$ python -q
>>> import numpy as np
>>> np.set_printoptions(precision=2, suppress=True, linewidth=140, legacy="1.25")
>>> arr = np.load("case2.npy")
>>> arr
array([[15, 18, 25, 30],
       [24, 18, 40, 30],
       [ 0,  0, 25, 30],
       [ 0,  0, 40, 30]])
>>> x = np.array([0, -1, -3, 1])
>>> target = arr @ x
>>> c, lr = np.zeros(4), 1 / np.linalg.norm(arr, 2) ** 2
>>> for i in range(5):
...     c -= lr * arr.T @ (arr @ c - target)
...     if i % 1 == 0: print(i, round(np.linalg.norm(arr @ c - target), 2))
... 
0 25.51
1 25.16
2 24.82
3 24.49
4 24.17
>>> c
array([-0.45, -0.35, -1.28, -0.96])
>>> round(float(np.linalg.cond(arr)), 2)
32.32
>>> M2 = np.linalg.invert(arr)
Traceback (most recent call last):
  File "<python-input-10>", line 1, in <module>
    M2 = np.linalg.invert(arr)
         ^^^^^^^^^^^^^^^^
AttributeError: module 'numpy.linalg' has no attribute 'invert'
>>> M2 = np.linalg.inv(arr)
>>> (np.abs(M2) > 1e-9).astype(int)
array([[1, 1, 1, 1],
       [1, 1, 1, 1],
       [0, 0, 1, 1],
       [0, 0, 1, 1]])
>>> np.round(np.linalg.det(arr) * np.linalg.det(M2), 2)
1.0
>>> np.allclose(M2, arr.T)
False
>>> th = np.radians(80)
>>> Rm = np.eye(4)
>>> Rm[1, 1] = Rm[0, 0] = np.cos(th)
>>> Rm[1, 0], Rm[0, 1] = -np.sin(th), np.sin(th)
>>> Rm
array([[ 0.17,  0.98,  0.  ,  0.  ],
       [-0.98,  0.17,  0.  ,  0.  ],
       [ 0.  ,  0.  ,  1.  ,  0.  ],
       [ 0.  ,  0.  ,  0.  ,  1.  ]])
>>> M2 = arr @ Rm.T
>>> np.linalg.svd(arr, compute_uv=False), np.linalg.svd(M2, compute_uv=False)
(array([93.42, 25.52, 10.58,  2.89]), array([93.42, 25.52, 10.58,  2.89]))
>>> M2
array([[ 20.33, -11.65,  25.  ,  30.  ],
       [ 21.89, -20.51,  40.  ,  30.  ],
       [  0.  ,   0.  ,  25.  ,  30.  ],
       [  0.  ,   0.  ,  40.  ,  30.  ]])
>>> np.allclose(arr @ arr.T, M2 @ M2.T)
True
>>> np.allclose(np.linalg.norm(arr, axis=1), np.linalg.norm(M2, axis=1))
True
>>> np.abs(M2 - arr).max(axis=0)
array([ 5.33, 38.51,  0.  ,  0.  ])
>>> w1 = np.array([[-1, -1, 0, 2, 3, 3],
...     [-1, 3, 0, -1, -2, -1],
...     [3, 1, 3, 1, 3, -3],
...     [1, -3, 1, -2, -1, 2]])
>>> c = np.array([3, -3, 0, 1, 0, -2])
>>> act = np.maximum(M2 @ w1 + c, 0)
>>> (act > 0).mean(axis=0)
array([1. , 0. , 1. , 0.5, 1. , 0.5])
>>> (act > 0).astype(int)
array([[1, 0, 1, 1, 1, 1],
       [1, 0, 1, 1, 1, 1],
       [1, 0, 1, 0, 1, 0],
       [1, 0, 1, 0, 1, 0]])
>>> np.linalg.matrix_rank(act)
4
>>> W2 = np.array([[1, 3], [2, -3], [-2, -3], [1, 2], [2, -2], [1, -3]])
>>> (act @ W2).round(6).argmax(axis=1)
array([0, 0, 0, 0])
>>> u = np.array([1, 3, 1, 2, -3, 3, 3, 3, 1, 2])
>>> feats = -1 * np.eye(10) + np.outer(u, u)
>>> feats
array([[ 0.,  3.,  1.,  2., -3.,  3.,  3.,  3.,  1.,  2.],
       [ 3.,  8.,  3.,  6., -9.,  9.,  9.,  9.,  3.,  6.],
       [ 1.,  3.,  0.,  2., -3.,  3.,  3.,  3.,  1.,  2.],
       [ 2.,  6.,  2.,  3., -6.,  6.,  6.,  6.,  2.,  4.],
       [-3., -9., -3., -6.,  8., -9., -9., -9., -3., -6.],
       [ 3.,  9.,  3.,  6., -9.,  8.,  9.,  9.,  3.,  6.],
       [ 3.,  9.,  3.,  6., -9.,  9.,  8.,  9.,  3.,  6.],
       [ 3.,  9.,  3.,  6., -9.,  9.,  9.,  8.,  3.,  6.],
       [ 1.,  3.,  1.,  2., -3.,  3.,  3.,  3.,  0.,  2.],
       [ 2.,  6.,  2.,  4., -6.,  6.,  6.,  6.,  2.,  3.]])
>>> u = np.array([5, 7, 1, 7, 9, 1, 5, 3, 7, 8])
>>> M2 = feats + np.outer(u, np.eye(10)[3])
>>> M2
array([[ 0.,  3.,  1.,  7., -3.,  3.,  3.,  3.,  1.,  2.],
       [ 3.,  8.,  3., 13., -9.,  9.,  9.,  9.,  3.,  6.],
       [ 1.,  3.,  0.,  3., -3.,  3.,  3.,  3.,  1.,  2.],
       [ 2.,  6.,  2., 10., -6.,  6.,  6.,  6.,  2.,  4.],
       [-3., -9., -3.,  3.,  8., -9., -9., -9., -3., -6.],
       [ 3.,  9.,  3.,  7., -9.,  8.,  9.,  9.,  3.,  6.],
       [ 3.,  9.,  3., 11., -9.,  9.,  8.,  9.,  3.,  6.],
       [ 3.,  9.,  3.,  9., -9.,  9.,  9.,  8.,  3.,  6.],
       [ 1.,  3.,  1.,  9., -3.,  3.,  3.,  3.,  0.,  2.],
       [ 2.,  6.,  2., 12., -6.,  6.,  6.,  6.,  2.,  3.]])
>>> np.linalg.matrix_rank(np.linalg.inv(M2) - np.linalg.inv(feats), tol=1e-8)
1
>>> np.linalg.matrix_power(M2, 2)
array([[  65.,  192.,   64.,  217., -192.,  192.,  192.,  192.,   64.,  128.],
       [ 176.,  529.,  176.,  579., -528.,  528.,  528.,  528.,  176.,  352.],
       [  56.,  168.,   57.,  181., -168.,  168.,  168.,  168.,   56.,  112.],
       [ 122.,  366.,  122.,  408., -366.,  366.,  366.,  366.,  122.,  244.],
       [-144., -432., -144., -435.,  433., -432., -432., -432., -144., -288.],
       [ 164.,  492.,  164.,  525., -492.,  493.,  492.,  492.,  164.,  328.],
       [ 172.,  516.,  172.,  561., -516.,  516.,  517.,  516.,  172.,  344.],
       [ 168.,  504.,  168.,  543., -504.,  504.,  504.,  505.,  168.,  336.],
       [  68.,  204.,   68.,  235., -204.,  204.,  204.,  204.,   69.,  136.],
       [ 124.,  372.,  124.,  416., -372.,  372.,  372.,  372.,  124.,  249.]])
>>> round(np.linalg.det(M2), 2)
202.0
>>> assert M2 == M2.T
Traceback (most recent call last):
  File "<python-input-43>", line 1, in <module>
    assert M2 == M2.T
           ^^^^^^^^^^
ValueError: The truth value of an array with more than one element is ambiguous. Use a.any() or a.all()
>>> np.linalg.determinant(M2)
Traceback (most recent call last):
  File "<python-input-44>", line 1, in <module>
    np.linalg.determinant(M2)
    ^^^^^^^^^^^^^^^^^^^^^
AttributeError: module 'numpy.linalg' has no attribute 'determinant'
>>> round(float(np.abs(np.linalg.eigvals(M2)).max()), 2)
57.49
>>> np.allclose(M2 @ M2.T, M2.T @ M2)
False
>>> mat = np.array([[6, -8, -4], [0, -6, 5], [0, 0, -8]])
>>> q = mat.astype(float).copy()
>>> for j in range(3):
...     q[:, j] -= q[:, :j] @ (q[:, :j].T @ q[:, j])
...     q[:, j] /= np.linalg.norm(q[:, j])
... 
>>> q.T @ mat
array([[ 6., -8., -4.],
       [ 0.,  6., -5.],
       [ 0.,  0.,  8.]])
>>> q.T @ q
array([[1., 0., 0.],
       [0., 1., 0.],
       [0., 0., 1.]])
